>>> import numpy as np
>>> np.set_printoptions(precision=1, suppress=True, linewidth=200)
>>> def rnd(a):
...     return np.round(a, 1) + 0
... 
>>> X = np.load("mat.npy")
>>> X
array([[ 0,  2, -4,  6,  0, -6,  2,  2],
       [ 0, -3,  6, -9,  0,  9, -3, -3],
       [ 0,  3, -6,  9,  0, -9,  3,  3],
       [ 0, -1,  2, -3,  0,  3, -1, -1],
       [ 0, -2,  4, -6,  0,  6, -2, -2],
       [ 0,  0,  0,  0,  0,  0,  0,  0],
       [ 0,  0,  0,  0,  0,  0,  0,  0],
       [ 0,  2, -4,  6,  0, -6,  2,  2],
       [ 0,  3, -6,  9,  0, -9,  3,  3],
       [ 0,  1, -2,  3,  0, -3,  1,  1]])
>>> # null space of dimension 7
>>> left, s, vt = np.linalg.svd(X)
>>> rnd(s)
array([32.,  0.,  0.,  0.,  0.,  0.,  0.,  0.])
>>> np.argmax(s[:-1] / (s[1:] + 1e-6)) + 1
np.int64(1)
>>> other = left[:, :1] @ np.diag(s[:1]) @ vt[:1]
>>> np.linalg.matrix_rank(X, rtol=0.05)
np.int64(1)
>>> rnd(np.linalg.norm(X - other, 2)), rnd(s[1])
(np.float64(0.0), np.float64(0.0))
>>> np.linalg.cond(X) > 100
np.True_
>>> rnd(np.linalg.norm(X, 2) / np.linalg.norm(X))
np.float64(1.0)
>>> w1 = np.array([[-3, 0],
...     [1, -2],
...     [0, -1],
...     [-2, 1],
...     [1, 2],
...     [1, 2],
...     [-2, -3],
...     [0, -2]])
>>> coef = np.array([-3, -2])
>>> act = np.maximum(X @ w1 + coef, 0)
>>> act
array([[ 0,  0],
       [27, 22],
       [ 0,  0],
       [ 7,  6],
       [17, 14],
       [ 0,  0],
       [ 0,  0],
       [ 0,  0],
       [ 0,  0],
       [ 0,  0]])
>>> (act > 0).mean(axis=0)
array([0.3, 0.3])
>>> np.linalg.matrix_rank(act)
np.int64(2)
>>> W2 = np.array([[-3, -3, -1], [0, -3, -3]])
>>> w1 @ W2
array([[ 9,  9,  3],
       [-3,  3,  5],
       [ 0,  3,  3],
       [ 6,  3, -1],
       [-3, -9, -7],
       [-3, -9, -7],
       [ 6, 15, 11],
       [ 0,  6,  6]])
>>> (act @ W2).round(6).argmax(axis=1)
array([0, 0, 0, 0, 0, 0, 0, 0, 0, 0])
>>> x = np.array([2, 1, 1, 1, 4, -5, -4, -5])
>>> (X @ x).argmax()
np.int64(2)
>>> X @ x
array([ 16, -24,  24,  -8, -16,   0,   0,  16,  24,   8])
>>> X @ np.ones(8)
array([ 2., -3.,  3., -1., -2.,  0.,  0.,  2.,  3.,  1.])
>>> np.linalg.norm(X @ x) <= np.linalg.norm(X, 2) * np.linalg.norm(x) + 1e-9
np.True_
>>> u = np.array([-1, 0, -6, 9, -1, 6])
>>> F = 5 * np.eye(6) + np.outer(u, u)
>>> F
array([[  6.,   0.,   6.,  -9.,   1.,  -6.],
       [  0.,   5.,   0.,   0.,   0.,   0.],
       [  6.,   0.,  41., -54.,   6., -36.],
       [ -9.,   0., -54.,  86.,  -9.,  54.],
       [  1.,   0.,   6.,  -9.,   6.,  -6.],
       [ -6.,   0., -36.,  54.,  -6.,  41.]])
>>> # 2 groups of indices that never mix
>>> u = np.array([-2, -3, -2, -2, 3, -1])
>>> other = F + np.outer(u, np.eye(6)[5])
>>> np.linalg.matrix_rank(other - F)
np.int64(1)
>>> rnd(np.linalg.det(other) / np.linalg.det(F)), rnd(1 + np.linalg.solve(F, u)[5])
(np.float64(0.9), np.float64(0.9))
